$ python -q
>>> import numpy as np
>>> import numpy.linalg as la
>>> np.set_printoptions(precision=1, suppress=True, linewidth=120)
>>> J = np.array([[2, 4, 2, 4],
...     [-1, -2, -1, -2],
...     [-4, -8, -4, -8],
...     [0, 0, 0, 0],
...     [-1, -2, -1, -2],
...     [5, 10, 5, 10],
...     [3, 6, 3, 6],
...     [-1, -2, -1, -2],
...     [-5, -10, -5, -10]])
>>> print(J)
[[  2   4   2   4]
 [ -1  -2  -1  -2]
 [ -4  -8  -4  -8]
 [  0   0   0   0]
 [ -1  -2  -1  -2]
 [  5  10   5  10]
 [  3   6   3   6]
 [ -1  -2  -1  -2]
 [ -5 -10  -5 -10]]
>>> M2 = J[0, 0] * J[1:] - np.outer(J[1:, 0], J[0])
>>> print(M2)
[[0 0 0 0]
 [0 0 0 0]
 [0 0 0 0]
 [0 0 0 0]
 [0 0 0 0]
 [0 0 0 0]
 [0 0 0 0]
 [0 0 0 0]]
>>> print(J[:, 0] / J[0, 0])
[ 1.  -0.5 -2.   0.  -0.5  2.5  1.5 -0.5 -2.5]
>>> print(np.flatnonzero(~M2.round(6).any(axis=1)))
[0 1 2 3 4 5 6 7]
>>> left, s, Vh = la.svd(J)
>>> V = Vh[:(s > 1e-8).sum()]
>>> rng = np.random.default_rng(83185)
>>> x = J[8] + -3 * J[0] + rng.integers(2) * np.eye(4)[1]
>>> print(x)
[-11. -22. -11. -22.]
>>> print(np.allclose(V.T @ V @ x, x))
True
>>> W0 = np.array([[2, 1, 0, 0], [1, 0, 0, 0], [0, 0, 2, 1], [0, 0, 1, 0]])
>>> # 2 blocks once reordered
>>> ev, V = la.eig(W0)
>>> print(np.round(W0 @ V[:, 0] - ev[0] * V[:, 0], 1) + 0)
[0. 0. 0. 0.]
>>> print(np.sort(la.eigvals(W0.T)))
[-0.4 -0.4  2.4  2.4]
>>> print(ev)
[ 2.4 -0.4  2.4 -0.4]
>>> M2 = W0 + rng.integers(-2, 3, (4, 2)) @ rng.integers(-2, 3, (2, 4))
>>> print(M2)
[[ 6 -3 -2  4]
 [ 1  2 -1 -1]
 [ 0 -2  3  2]
 [ 0  0  1  0]]
>>> print(M2 - W0)
[[ 4 -4 -2  4]
 [ 0  2 -1 -1]
 [ 0 -2  1  1]
 [ 0  0  0  0]]
>>> print(np.abs(M2 - W0).sum(axis=1))
[14  4  4  0]
>>> print(la.matrix_rank(M2 - W0, tol=1e-8))
2
>>> M = np.loadtxt("m.csv", delimiter=",")
>>> print(M.round(1) + 0)
[[ 0.9 -0.1 -0.2  0.  -0.2 -0.1  0.1]
 [-0.1  0.4 -0.1  0.  -0.1 -0.3 -0.3]
 [-0.2 -0.1  0.3 -0.2  0.1 -0.2  0.3]
 [ 0.   0.  -0.2  0.9  0.2 -0.1  0.1]
 [-0.2 -0.1  0.1  0.2  0.1  0.1  0.1]
 [-0.1 -0.3 -0.2 -0.1  0.1  0.8 -0.1]
 [ 0.1 -0.3  0.3  0.1  0.1 -0.1  0.6]]
>>> # looks like rank 4
>>> ev, V = la.eigh(M)
>>> x = np.array([-5, 3, 2, 1, -5, -1, -1])
>>> print(round(float(np.abs(M).sum(axis=1).max()), 1), round(float(np.abs(ev).max()), 1))
1.6 1.0
>>> print(np.round(la.eigvalsh(M[1:, 1:]), 1) + 0)
[0.  0.  0.1 1.  1.  1. ]
>>> print(round(float(x @ M @ x), 1))
31.8
>>> print(np.round(x @ M @ x / (x @ x), 1), np.round(ev[0], 1), np.round(ev[-1], 1))
0.5 -0.0 1.0
>>> F = np.load("dump.npy")
>>> print(F)
[[ 0.3  2.4 -1.1 -2.5 -0.6 -5.4  1.5]
 [-2.4  2.4 -4.9 -4.7 -0.3 -5.1  1.8]
 [-2.4 -0.6 -3.4 -2.6 -2.6 -0.9 -0.2]
 [-5.9  2.3 -7.3 -4.9 -0.1 -5.1  0.7]
 [-2.4  1.2 -3.1 -2.9 -1.9 -2.7 -0.6]
 [-1.1  0.5 -0.6  0.1  1.7 -0.1  2.1]
 [-6.6  1.8 -6.5 -5.   0.4 -2.4  0.7]
 [-2.1  2.1 -4.3 -4.8 -1.6 -5.7  0.5]
 [-6.8  1.3 -4.8 -2.   0.8 -1.6 -1.8]
 [-3.2  0.5 -4.3 -3.5 -1.7 -1.1  1. ]
 [-0.9  2.4 -1.5 -1.   2.6 -3.6  3.2]
 [-5.2  0.9 -6.  -5.1 -1.7 -3.2 -1.4]
 [-5.1  0.4 -2.7 -1.   2.2  0.4  0.7]
 [-7.8  3.9 -5.6 -3.   3.  -3.1  1. ]
 [ 0.3  0.   0.3  0.3  0.2 -0.1 -0.1]]
>>> M2 = np.c_[F[:, :5] @ np.array([[-2, 4, 4, 3, 7],
...     [0, 2, 1, 3, -5],
...     [9, 0, -2, -2, -9],
...     [8, 4, -4, -5, -2],
...     [5, 0, 2, 3, 8]]), np.array([0, -2, 0, 3, 1, 2, 2, -3, 3, -3, 0, -1, 1, 0, -2])]
>>> print(M2)
[[-33.5  -4.   14.6  21.    0.2   0. ]
 [-78.4 -23.6  20.8  32.4  22.3  -2. ]
 [-59.6 -21.2   1.8   3.    1.2   0. ]
 [-93.6 -38.6  12.7  28.   21.9   3. ]
 [-55.8 -18.8   5.6  11.4  -4.3   1. ]
 [  6.1  -3.    0.3   4.    8.6   2. ]
 [-83.3 -42.8   9.2  24.8  16.5   2. ]
 [-80.9 -23.4  18.3  27.8  10.3  -3. ]
 [-41.6 -32.6  -6.7   5.5  -0.5   3. ]
 [-68.8 -25.8   6.9  12.9   7.2  -3. ]
 [ -6.7  -2.8  11.   20.3  18.    0. ]
 [-92.9 -39.4   9.1  19.5   9.7  -1. ]
 [-11.1 -23.6  -6.2   2.9   6.2   1. ]
 [-43.8 -35.4   1.9  23.5   6.3   0. ]
 [  5.5   2.4  -0.2  -0.6   0.4  -2. ]]
>>> print(la.norm(la.qr(F)[0].T @ M2, axis=0) ** 2 / ((M2 ** 2).sum(axis=0) + 1e-12))
[1.  1.  1.  1.  1.  0.5]
>>> print(np.round(la.norm(M2 - F @ la.lstsq(F, M2)[0], axis=0), 1) + 0)
[0.  0.  0.  0.  0.  5.5]
>>> x = np.array([-7, 7, 2, -1, -7, -8])
>>> target = M2 @ x
>>> beta, lr = np.zeros(6), 1 / la.norm(M2, 2) ** 2
>>> for i in range(15):
...     beta -= lr * M2.T @ (M2 @ beta - target)
...     if i % 5 == 0: print(i, round(la.norm(M2 @ beta - target), 1))
... 
0 437.1
5 399.3
10 365.0
>>> print(beta.round(1) + 0)
[-3.5  1.1  1.1  0.  -1.1 -0.4]
>>> labels = F[:, 0] > np.median(F[:, 0])
>>> f = F[labels].mean(axis=0) - F[~labels].mean(axis=0)
>>> print(labels.astype(int))
[1 0 0 0 0 1 0 1 0 0 1 0 0 0 1]
>>> data = np.load("block17.npy")
>>> print(data)
[[0.5 0.  0.  0.2 0.  0.  0.2]
 [0.  0.5 0.  0.  0.5 0.  0. ]
 [0.  0.  1.  0.  0.  0.  0. ]
 [0.  0.  0.  1.  0.  0.  0. ]
 [0.  0.  0.  0.5 0.5 0.  0. ]
 [0.5 0.  0.  0.  0.  0.5 0. ]
 [0.  0.  0.2 0.2 0.2 0.  0.2]]
>>> G = data.T @ data
>>> print(np.allclose(G, G.T))
True
>>> print(G)
[[0.5 0.  0.  0.1 0.  0.2 0.1]
 [0.  0.2 0.  0.  0.2 0.  0. ]
 [0.  0.  1.1 0.1 0.1 0.  0.1]
 [0.1 0.  0.1 1.4 0.3 0.  0.1]
 [0.  0.2 0.1 0.3 0.6 0.  0.1]
 [0.2 0.  0.  0.  0.  0.2 0. ]
 [0.1 0.  0.1 0.1 0.1 0.  0.1]]
>>> print((data @ data.T).shape)
(7, 7)
>>> left, s, Vh = la.svd(J)
>>> print(np.argmax(s[:-1] / (s[1:] + 1e-6)) + 1)
1
>>> M2 = left[:, :1] @ np.diag(s[:1]) @ Vh[:1]
>>> print(round(float(np.abs(J - M2).max()), 1))
0.0
>>> print(round(la.norm(J - M2) / la.norm(J), 1))
0.0
>>> print(la.matrix_rank(M2))
1
>>> print(round(la.norm(J - M2, 2), 1), round(s[1], 1))
0.0 0.0
>>> th = np.deg2rad(162)
>>> A = np.eye(13)
>>> A[np.ix_([12, 11], [12, 11])] = [[np.cos(th), -np.sin(th)], [np.sin(th), np.cos(th)]]
>>> print(A)
[[ 1.   0.   0.   0.   0.   0.   0.   0.   0.   0.   0.   0.   0. ]
 [ 0.   1.   0.   0.   0.   0.   0.   0.   0.   0.   0.   0.   0. ]
 [ 0.   0.   1.   0.   0.   0.   0.   0.   0.   0.   0.   0.   0. ]
 [ 0.   0.   0.   1.   0.   0.   0.   0.   0.   0.   0.   0.   0. ]
 [ 0.   0.   0.   0.   1.   0.   0.   0.   0.   0.   0.   0.   0. ]
 [ 0.   0.   0.   0.   0.   1.   0.   0.   0.   0.   0.   0.   0. ]
 [ 0.   0.   0.   0.   0.   0.   1.   0.   0.   0.   0.   0.   0. ]
 [ 0.   0.   0.   0.   0.   0.   0.   1.   0.   0.   0.   0.   0. ]
 [ 0.   0.   0.   0.   0.   0.   0.   0.   1.   0.   0.   0.   0. ]
 [ 0.   0.   0.   0.   0.   0.   0.   0.   0.   1.   0.   0.   0. ]
 [ 0.   0.   0.   0.   0.   0.   0.   0.   0.   0.   1.   0.   0. ]
 [ 0.   0.   0.   0.   0.   0.   0.   0.   0.   0.   0.  -1.   0.3]
 [ 0.   0.   0.   0.   0.   0.   0.   0.   0.   0.   0.  -0.3 -1. ]]
>>> # columns are unit length and at right angles
>>> x = np.array([-1, 1, -2, -1, 2, -2, -2, 2, -1, -1, 0, 0, 0])
>>> print(np.round(la.det(A), 1))
1.0
>>> print(np.abs(la.eigvals(A)))
[1. 1. 1. 1. 1. 1. 1. 1. 1. 1. 1. 1. 1.]
>>> print([p for p in range(1, 25) if np.allclose(la.matrix_power(A, p), np.eye(13))])
[20]
>>> K = np.load("layer8.npy")
>>> print(K)
[[ 2  1 -3  2]
 [ 1 -2  0  1]
 [-3  0 -2  1]
 [ 2  1  1  2]]
>>> # symmetric
>>> M2 = np.array([[-3, 1], [-3, -3], [3, -3], [-3, 3]])
>>> print(np.vstack([K, M2.T]).shape)
(6, 4)
>>> print(M2.T @ K.T)
[[-24   0   0 -12]
 [ 14  10   6   2]]
>>> print(la.matrix_rank(np.vstack([K, M2.T])))
4
>>> print(np.einsum("ij,ij->i", K, K))
[18  6 14 10]
>>> print(la.matrix_rank(K @ M2))
2
>>> print(K @ M2)
[[-24  14]
 [  0  10]
 [  0   6]
 [-12   2]]
>>> print([round(float(la.det(K[:i, :i])), 2) + 0 for i in range(1, 5)])
[2.0, -5.0, 28.0, 80.0]
>>> x = np.array([0, -3, 2, 2])
>>> target = K @ x
>>> print(target)
[-5  8 -2  3]
>>> print(np.round(la.solve(K, K[:, 2]), 1) + 0)
[0. 0. 1. 0.]
>>> print(la.solve(K, target))
[-0. -3.  2.  2.]
>>> print(np.round(la.solve(K, target + K[:, 1]), 1) + 0)
[ 0. -2.  2.  2.]
>>> print(la.solve(K.T, K[1]))
[-0.  1. -0.  0.]
>>> X = np.loadtxt("out5.csv", delimiter=",")
>>> print(X)
[[-1.  1.  1.  1.  1.  1.  1.  1.  1.  1.  1.  1.  1.]
 [ 1. -1.  1.  1.  1.  1.  1.  1.  1.  1.  1.  1.  1.]
 [ 1.  1. -1.  1.  1.  1.  1.  1.  1.  1.  1.  1.  1.]
 [ 1.  1.  1. -1.  1.  1.  1.  1.  1.  1.  1.  1.  1.]
 [ 1.  1.  1.  1. -1.  1.  1.  1.  1.  1.  1.  1.  1.]
 [ 1.  1.  1.  1.  1. -1.  1.  1.  1.  1.  1.  1.  1.]
 [ 1.  1.  1.  1.  1.  1. -1.  1.  1.  1.  1.  1.  1.]
 [ 1.  1.  1.  1.  1.  1.  1. -1.  1.  1.  1.  1.  1.]
 [ 1.  1.  1.  1.  1.  1.  1.  1. -1.  1.  1.  1.  1.]
 [ 1.  1.  1.  1.  1.  1.  1.  1.  1. -1.  1.  1.  1.]
 [ 1.  1.  1.  1.  1.  1.  1.  1.  1.  1. -1.  1.  1.]
 [ 1.  1.  1.  1.  1.  1.  1.  1.  1.  1.  1. -1.  1.]
 [ 1.  1.  1.  1.  1.  1.  1.  1.  1.  1.  1.  1. -1.]]
>>> # symmetric
>>> ev, V = la.eigh(X)
>>> x = np.array([2, 1, -1, -1, 3, 0, -3, -3, -3, 1, 1, 0, 3])
>>> print(x @ X @ x / (x @ x), round(ev[0], 1), round(float(ev[-1]), 1))
-2.0 -2.0 11.0
>>> ev, V = la.eigh(X)
>>> print(la.eigvalsh(X @ X))
[  4.   4.   4.   4.   4.   4.   4.   4.   4.   4.   4.   4. 121.]
>>> print(la.svd(X, compute_uv=False))
[11.  2.  2.  2.  2.  2.  2.  2.  2.  2.  2.  2.  2.]
>>> print(la.eigvalsh(X + -2 * np.eye(13)))
[-4. -4. -4. -4. -4. -4. -4. -4. -4. -4. -4. -4.  9.]
>>> print(np.round(ev.sum(), 1), np.trace(X))
-13.0 -13.0
